% python3 -q
>>> import numpy as np
>>> from numpy import linalg as LA
>>> np.set_printoptions(precision=2, suppress=True, linewidth=160, sign=" ")
>>> F = np.loadtxt("block10.csv", delimiter=",")
>>> F
array([[-16.32,  -5.15,   2.39,  -7.67,   1.14,  -6.44],
       [ -6.26,   0.49,  13.92,  -5.16,  -5.32,  10.58],
       [  1.4 ,   2.92,  12.87,  -1.57,  -5.88,  13.67],
       [  8.27,   4.61,   9.33,   2.09,  -5.24,  13.83],
       [ -3.15,   1.55,  13.86,  -3.76,  -5.71,  12.19],
       [-16.  ,  -5.31,   0.99,  -7.29,   1.71,  -7.66],
       [  0.94,   2.79,  13.02,  -1.8 ,  -5.88,  13.56],
       [-15.44,  -5.42,  -0.61,  -6.77,   2.35,  -8.97],
       [-16.08,  -4.17,   7.12,  -8.37,  -0.99,  -1.56],
       [ 16.42,   5.04,  -3.19,   7.85,  -0.8 ,   5.69],
       [ 16.11,   4.2 ,  -7.01,   8.36,   0.93,   1.69],
       [-16.14,  -4.23,   6.91,  -8.36,  -0.88,  -1.81],
       [ -6.83,   0.28,  13.87,  -5.4 ,  -5.22,  10.22],
       [-12.52,  -2.04,  11.91,  -7.6 ,  -3.58,   5.17],
       [  9.74,   4.89,   8.17,   2.94,  -4.93,  13.47],
       [  0.37,   2.63,  13.19,  -2.08,  -5.88,  13.42],
       [  9.16,   0.6 , -13.44,   6.37,   4.71,  -8.51],
       [  2.33,  -1.81, -13.76,   3.38,   5.77, -12.54],
       [ 10.55,   1.16, -12.96,   6.9 ,   4.31,  -7.29],
       [ 10.89,   1.31, -12.81,   7.03,   4.2 ,  -6.95],
       [ 16.47,   4.94,  -3.76,   7.97,  -0.55,   5.14],
       [ 15.73,   3.87,  -8.08,   8.38,   1.46,   0.41],
       [  0.21,   2.58,  13.23,  -2.16,  -5.88,  13.38],
       [  3.28,  -1.51, -13.88,   3.82,   5.7 , -12.14],
       [-16.47,  -4.95,   3.73,  -7.96,   0.57,  -5.17],
       [ -0.8 ,   2.28,  13.48,  -2.65,  -5.85,  13.08],
       [  9.33,   4.82,   8.51,   2.7 ,  -5.02,  13.59],
       [-13.43,  -5.41,  -4.2 ,  -5.26,   3.66, -11.48],
       [ -7.97,  -4.55,  -9.55,  -1.92,   5.3 , -13.89],
       [  3.96,   3.61,  11.86,  -0.26,  -5.78,  14.04],
       [ -9.7 ,  -4.89,  -8.21,  -2.92,   4.94, -13.48],
       [-14.37,  -5.46,  -2.75,  -5.93,   3.15, -10.53],
       [ -7.44,  -4.43,  -9.91,  -1.62,   5.39, -13.97],
       [ -6.  ,   0.58,  13.94,  -5.04,  -5.36,  10.73],
       [ -7.61,  -4.47,  -9.8 ,  -1.72,   5.36, -13.94],
       [-15.04,  -3.39,   9.36,  -8.29,  -2.12,   1.25],
       [ 13.72,   2.64, -10.95,   7.97,   3.  ,  -3.55],
       [ -9.13,  -0.59,  13.44,  -6.35,  -4.72,   8.54],
       [ -0.11,  -2.55, -13.26,   2.21,   5.88, -13.35],
       [-15.98,  -5.31,   0.94,  -7.27,   1.74,  -7.71],
       [  7.81,   0.08, -13.74,   5.82,   5.02,  -9.55],
       [ -9.33,  -0.67,  13.39,  -6.43,  -4.67,   8.38],
       [  8.94,   0.51, -13.49,   6.28,   4.76,  -8.69],
       [ -8.9 ,  -4.74,  -8.86,  -2.45,   5.12, -13.7 ],
       [ 12.51,   5.32,   5.39,   4.65,  -4.07,  12.17],
       [ 11.47,   1.56, -12.54,   7.24,   4.  ,  -6.37],
       [-16.47,  -4.93,   3.84,  -7.98,   0.52,  -5.07]])
>>> Ac = F - F.mean(axis=0)
>>> U, sig, Vh = LA.svd(Ac, full_matrices=False)
>>> print(np.round(sig ** 2 / (sig ** 2).sum(), 2) + 0)
[ 0.56  0.44  0.    0.    0.    0.  ]
>>> np.abs(U[:, 0]).argmax()
np.int64(23)
>>> sig.round(2) + 0
array([ 101.92,   90.64,    0.  ,    0.  ,    0.  ,    0.  ])
>>> np.abs(Vh[0]).argmax()
np.int64(2)
>>> U, sig, Vh = LA.svd(F)
>>> V = Vh[:(sig > 1e-8).sum()]
>>> rng = np.random.default_rng(87645)
>>> x0 = F[40] + -2 * F[1] + rng.integers(2) * np.eye(6)[3]
>>> x0
array([ 20.33,  -0.9 , -41.59,  16.13,  15.66, -30.7 ])
>>> np.allclose(V.T @ V @ x0, x0)
True
>>> LA.matrix_rank(np.vstack([F, x0]))
np.int64(2)
